In [1]: import numpy as np

In [2]: np.set_printoptions(precision=1, suppress=True, linewidth=160)

In [3]: def tidy(a):
   ...:     return np.round(a, 1) + 0
   ...: 

In [4]: arr = np.load("run18.npy")

In [5]: arr
Out[5]: 
array([[  8,   3,   2, -10,  -2],
       [  3,  10,   1,   6,   2],
       [  2,   1,   2,  -6,  -4],
       [-10,   6,  -6,  -4,  -2],
       [ -2,   2,  -4,  -2,   0]])

In [6]: # symmetric, so the eigenvalues are real

In [7]: Q = arr.astype(float).copy()

In [8]: for j in range(5):
   ...:     Q[:, j] -= Q[:, :j] @ (Q[:, :j].T @ Q[:, j])
   ...:     Q[:, j] /= np.linalg.norm(Q[:, j])
   ...: 

In [9]: tidy(Q)
Out[9]: 
array([[ 0.6,  0.3, -0.4, -0.5,  0.4],
       [ 0.2,  0.8,  0.3,  0.4, -0.1],
       [ 0.1,  0.1,  0.3, -0.6, -0.7],
       [-0.7,  0.5,  0. , -0.4,  0.2],
       [-0.1,  0.2, -0.8,  0.2, -0.6]])

In [10]: M = np.loadtxt("x.csv", delimiter=",")

In [11]: tidy(M)
Out[11]: 
array([[-5.4,  1.5, -6. , -3.2, -2.4],
       [-3.8,  1.4, -4.2, -0.7,  0.9],
       [ 2.8,  4. , -0.3, -3.9, -1.6],
       [-2.7,  0.7, -2.4, -2.6,  0.3],
       [-6.3,  1.3, -6.6, -1.8, -1.3],
       [-0.5,  1.3, -0.8, -3.2,  0.2],
       [-5.5,  0.1, -4.6,  0.2,  2.4],
       [-4.3,  1.8, -5.1, -1.4, -0.4],
       [ 2.8,  4.4, -0.6,  1.2,  3.2],
       [-0.3,  2.3, -1.6, -2.7, -0.1],
       [ 7.4,  6. ,  2.4,  1.6,  4.3],
       [-4.5,  1.4, -4.8, -2.4, -1. ],
       [-8.9, -0.5, -7.4, -3.8, -2.8],
       [-4.2,  2.6, -5.8, -1.5, -1.2],
       [ 0. ,  2.7, -1.7, -2.5, -0.2],
       [-7.6, -1. , -5.6, -6.7, -4.5],
       [-3.1,  0.9, -3. , -2.1,  0.4],
       [ 4.9,  4.9,  1. ,  1.1,  3.7],
       [-1.8,  2.8, -3.6, -2.1, -0.9],
       [-1.9,  1.6, -2.5, -2.9, -0.5],
       [-3.5,  1.2, -3.7, -1. ,  1. ],
       [ 3.7,  6.1, -1.4,  4.1,  4.8],
       [ 0.6,  2.6, -1. ,  1.8,  4.5],
       [ 0.4,  1.5,  0. , -3.9, -0.2]])

In [12]: # rows and columns are dependent

In [13]: idx = M[:, 2] > np.median(M[:, 2])

In [14]: f = M[idx].mean(axis=0) - M[~idx].mean(axis=0)

In [15]: tidy((((M - M.mean(axis=0)) @ f > 0) == idx).mean())
Out[15]: np.float64(0.9)

In [16]: left, sv, Vt = np.linalg.svd(M)

In [17]: V = Vt[:(sv > 1e-8).sum()]

In [18]: rng = np.random.default_rng(362)

In [19]: x = M[19] + 3 * M[5] + rng.integers(2) * np.eye(5)[2]

In [20]: tidy(x)
Out[20]: array([ -3.3,   5.5,  -3.9, -12.6,   0.2])

In [21]: tidy(np.diag(V.T @ V))
Out[21]: array([0.7, 0.7, 0.6, 1. , 1. ])

In [22]: tidy(V.T @ V)
Out[22]: 
array([[ 0.7,  0.3,  0.4,  0.1, -0.1],
       [ 0.3,  0.7, -0.3, -0.1,  0.1],
       [ 0.4, -0.3,  0.6, -0.1,  0.1],
       [ 0.1, -0.1, -0.1,  1. ,  0. ],
       [-0.1,  0.1,  0.1,  0. ,  1. ]])

In [23]: np.linalg.matrix_rank(np.vstack([M, x]))
Out[23]: np.int64(5)

In [24]: data = np.loadtxt("test18.csv", delimiter=",")

In [25]: data
Out[25]: 
array([[0.5, 0.5, 0. ],
       [0. , 1. , 0. ],
       [0.3, 0. , 0.7]])

In [26]: # row-stochastic, so 1 is an eigenvalue

In [27]: evals, V = np.linalg.eig(data)

In [28]: tidy(np.sort(np.linalg.eigvals(data.T)))
Out[28]: array([0.5, 0.7, 1. ])

In [29]: data @ V[:, 0] - evals[0] * V[:, 0]
Out[29]: array([0., 0., 0.])

In [30]: tidy(np.sort(np.linalg.eigvals(data @ data)))
Out[30]: array([0.2, 0.5, 1. ])

In [31]: tidy(np.sort(np.linalg.eigvals(np.linalg.inv(data))))
Out[31]: array([1. , 1.4, 2. ])

In [32]: x = np.array([6, -7, 9])

In [33]: rhs = data @ x

In [34]: rhs
Out[34]: array([-0.5, -7. ,  8.1])

In [35]: tidy(np.linalg.solve(data, rhs))
Out[35]: array([ 6., -7.,  9.])

In [36]: tidy(np.linalg.solve(data, data[:, 1]))
Out[36]: array([0., 1., 0.])

In [37]: tidy(np.linalg.solve(data, rhs + data[:, 0]))
Out[37]: array([ 7., -7.,  9.])

In [38]: proj = np.triu(np.array([[-4, 4, -2], [2, 2, 0], [3, 0, 5]]), 1) + np.eye(3)

In [39]: B = proj @ data @ np.linalg.inv(proj)

In [40]: tidy(np.linalg.det(B))
Out[40]: np.float64(0.3)

In [41]: tidy(proj @ data - data @ proj)
Out[41]: 
array([[-0.6,  2. , -0.4],
       [ 0. ,  0. ,  0. ],
       [ 0. , -1.2,  0.6]])

In [42]: mat = np.load("block13.npy")

In [43]: mat
Out[43]: 
array([[0., 0., 0., 1.],
       [0., 0., 0., 0.],
       [0., 0., 0., 2.],
       [1., 0., 2., 0.]])

In [44]: # rank 2

In [45]: np.linalg.lstsq(mat[:-1].T, mat[-1])[2]
Out[45]: np.int32(1)

In [46]: tidy(np.trace(np.linalg.pinv(mat) @ mat))
Out[46]: np.float64(2.0)

In [47]: try:
    ...:     np.linalg.inv(mat)
    ...: except np.linalg.LinAlgError as e:
    ...:     print("failed:", e)
    ...: 
failed: Singular matrix

In [48]: x = np.array([-3, 3, -5, 0])

In [49]: mat @ np.ones(4)
Out[49]: array([1., 0., 2., 3.])

In [50]: mat @ x
Out[50]: array([  0.,   0.,   0., -13.])

In [51]: mat @ np.eye(4)[0]
Out[51]: array([0., 0., 0., 1.])

In [52]: mat @ (2 * x)
Out[52]: array([  0.,   0.,   0., -26.])

In [53]: tidy(np.sort(np.linalg.eigvals(mat).real))
Out[53]: array([-2.2,  0. ,  0. ,  2.2])

In [54]: np.flatnonzero(np.linalg.matrix_power((mat != 0) + (mat.T != 0) + np.eye(4), 4)[1])
Out[54]: array([1])

In [55]: [round(float(np.linalg.det(mat[:i, :i])), 2) + 0 for i in range(1, 5)]
Out[55]: [0.0, 0.0, 0.0, 0.0]

In [56]: left, sv, Vt = np.linalg.svd(mat)

In [57]: np.argmax(sv[:-1] / (sv[1:] + 1e-6)) + 1
Out[57]: np.int64(2)

In [58]: B = left[:, :2] @ np.diag(sv[:2]) @ Vt[:2]

In [59]: tidy(np.linalg.norm(mat - B, 2)), sv[2]
Out[59]: (np.float64(0.0), np.float64(0.0))

In [60]: tidy(np.abs(mat - B).max())
Out[60]: np.float64(0.0)

In [61]: tidy(np.linalg.norm(mat - B) / np.linalg.norm(mat))
Out[61]: np.float64(0.0)

In [62]: E = np.load("arr.npy")

In [63]: E
Out[63]: 
array([[-9, -5,  7,  5,  9],
       [-5, -9, -5,  7,  5],
       [ 7, -5, -9, -5,  7],
       [ 5,  7, -5, -9, -5],
       [ 9,  5,  7, -5, -9]])

In [64]: evals, V = np.linalg.eigvalsh(E)
---------------------------------------------------------------------------
ValueError                                Traceback (most recent call last)
Cell In[64], line 1
----> 1 evals, V = np.linalg.eigvalsh(E)

ValueError: too many values to unpack (expected 2)

In [65]: evals, V = np.linalg.eigh(E)

In [66]: tidy(np.linalg.eigvalsh(E @ E))
Out[66]: array([  1.9,  48.3,  65.3, 313.8, 731.7])

In [67]: tidy(np.abs(V[:, -1]))
Out[67]: array([0.5, 0.3, 0.6, 0.3, 0.5])

In [68]: tidy(V.T @ E @ V)
Out[68]: 
array([[-27. ,   0. ,   0. ,   0. ,   0. ],
       [  0. , -17.7,   0. ,   0. ,   0. ],
       [  0. ,   0. ,  -7. ,   0. ,   0. ],
       [  0. ,   0. ,   0. ,  -1.4,   0. ],
       [  0. ,   0. ,   0. ,   0. ,   8.1]])

In [69]: tidy(np.linalg.svd(E, compute_uv=False))
Out[69]: array([27. , 17.7,  8.1,  7. ,  1.4])

In [70]: tidy(np.linalg.matrix_power(mat, 4))
Out[70]: 
array([[ 5.,  0., 10.,  0.],
       [ 0.,  0.,  0.,  0.],
       [10.,  0., 20.,  0.],
       [ 0.,  0.,  0., 25.]])

In [71]: tidy(np.sort(np.abs(np.linalg.eigvals(mat))))
Out[71]: array([0. , 0. , 2.2, 2.2])

In [72]: np.allclose(mat, mat.T)
Out[72]: True

In [73]: (mat - mat.T) / 2
Out[73]: 
array([[0., 0., 0., 0.],
       [0., 0., 0., 0.],
       [0., 0., 0., 0.],
       [0., 0., 0., 0.]])

In [74]: tidy(np.abs(np.linalg.eigvals(mat)).max())
Out[74]: np.float64(2.2)

In [75]: (mat + mat.T) / 2
Out[75]: 
array([[0., 0., 0., 1.],
       [0., 0., 0., 0.],
       [0., 0., 0., 2.],
       [1., 0., 2., 0.]])

In [76]: evals, V = np.linalg.eig(E)

In [77]: tidy(np.sort(np.linalg.eigvals(E.T)))
Out[77]: array([-27. , -17.7,  -7. ,  -1.4,   8.1])

In [78]: tidy(evals)
Out[78]: array([-27. ,   8.1, -17.7,  -7. ,  -1.4])

In [79]: tidy(np.sort(np.linalg.eigvals(E @ E)))
Out[79]: array([  1.9,  48.3,  65.3, 313.8, 731.7])

In [80]: Q, r_ = np.linalg.qr(E)

In [81]: tidy(Q @ r_)
Out[81]: 
array([[-9., -5.,  7.,  5.,  9.],
       [-5., -9., -5.,  7.,  5.],
       [ 7., -5., -9., -5.,  7.],
       [ 5.,  7., -5., -9., -5.],
       [ 9.,  5.,  7., -5., -9.]])

In [82]: tidy(r_)
Out[82]: 
array([[ 16.2,   8.4,  -3.9, -12.7, -10.1],
       [  0. ,  11.6,   7.5,  -3.9, -10.4],
       [  0. ,   0. , -12.5,  -2.8,   1.9],
       [  0. ,   0. ,   0. ,   4.6,  -6. ],
       [  0. ,   0. ,   0. ,   0. ,  -3.4]])

In [83]: tidy(np.trace(Q @ Q.T))
Out[83]: np.float64(5.0)

In [84]: Q.shape, r_.shape
Out[84]: ((5, 5), (5, 5))

In [85]: tidy(Q)
Out[85]: 
array([[-0.6,  0. , -0.4, -0.7,  0.1],
       [-0.3, -0.6,  0.2,  0.3,  0.7],
       [ 0.4, -0.7,  0.1, -0.4, -0.2],
       [ 0.3,  0.4,  0.5, -0.5,  0.5],
       [ 0.6,  0. , -0.7,  0. ,  0.4]])

In [86]: X = np.array([[2, 0, 0, 0, 0],
    ...:     [-1, 0, 0, 0, 0],
    ...:     [3, 0, 0, 0, 0],
    ...:     [1, -2, 3, -3, 0],
    ...:     [-3, -2, -3, 2, -2]])

In [87]: np.linalg.matrix_rank(X, rtol=0.1)
Out[87]: np.int64(3)

In [88]: np.argsort(-np.linalg.norm(X, axis=0).round(6), kind="stable")[:3]
Out[88]: array([0, 2, 3])

In [89]: tidy(np.linalg.norm(X, 2) / np.linalg.norm(X))
Out[89]: np.float64(0.8)

In [90]: np.prod(np.diag(X)), tidy(np.linalg.det(X))
Out[90]: (np.int64(0), np.float64(0.0))

In [91]: [int(np.linalg.matrix_rank(np.linalg.matrix_power(X, p))) for p in range(1, 6)]
Out[91]: [3, 3, 3, 3, 3]

In [92]: np.linalg.matrix_rank(X - X[0, 0] * np.eye(5))
Out[92]: np.int64(4)

In [93]: tidy(np.sort(np.linalg.eigvals(X)))
Out[93]: array([-3., -2.,  0.,  0.,  2.])

In [94]: try:
    ...:     np.linalg.inv(X)
    ...: except np.linalg.LinAlgError as e:
    ...:     print("failed:", e)
    ...: 
failed: Singular matrix
